$ python3 -q
>>> import numpy as np
>>> from numpy import linalg as LA
>>> np.set_printoptions(precision=3, suppress=True, linewidth=140, floatmode="fixed")
>>> M = np.loadtxt("sample8.csv", delimiter=",")
>>> M
array([[ 1.000, -1.000, -1.000,  1.000, -1.000,  1.000,  1.000, -1.000],
       [ 1.000,  1.000,  1.000,  1.000, -1.000, -1.000, -1.000, -1.000],
       [ 1.000,  1.000, -1.000, -1.000, -1.000, -1.000,  1.000,  1.000]])
>>> w1 = np.array([[0, -2, 0, 2, -1],
...     [2, 0, 0, 2, -1],
...     [-2, 1, -2, 2, 1],
...     [1, 1, 1, -2, -1],
...     [1, 1, 0, 1, -2],
...     [0, 1, -2, 0, 0],
...     [0, -1, -2, -1, 0],
...     [-2, 1, 0, 2, -1]])
>>> b = np.array([0, 1, 5, 4, 5])
>>> act = np.maximum(M @ w1 + b, 0)
>>> (act > 0).mean(axis=0)
array([0.667, 0.000, 1.000, 0.667, 1.000])
>>> basis = np.array([[-1, 5, 4], [-8, -3, 7], [-6, -6, 5], [7, -7, -7], [9, -2, 2]])
>>> act @ basis
array([[  28.000,  -26.000,   40.000],
       [  46.000,  -92.000,   18.000],
       [  56.000, -100.000,  -18.000]])
>>> (act @ basis).round(6).argmax(axis=1)
array([2, 0, 0])
>>> rng = np.random.default_rng(219)
>>> out = M + rng.integers(-2, 3, (3, 1)) @ rng.integers(-2, 3, (1, 8))
>>> out
array([[ 3.000,  1.000, -5.000,  1.000, -5.000, -3.000,  3.000,  3.000],
       [ 0.000,  0.000,  3.000,  1.000,  1.000,  1.000, -2.000, -3.000],
       [ 0.000,  0.000,  1.000, -1.000,  1.000,  1.000,  0.000, -1.000]])
>>> LA.matrix_rank(out - M, tol=1e-8)
np.int64(1)
>>> out - M
array([[ 2.000,  2.000, -4.000,  0.000, -4.000, -4.000,  2.000,  4.000],
       [-1.000, -1.000,  2.000,  0.000,  2.000,  2.000, -1.000, -2.000],
       [-1.000, -1.000,  2.000,  0.000,  2.000,  2.000, -1.000, -2.000]])
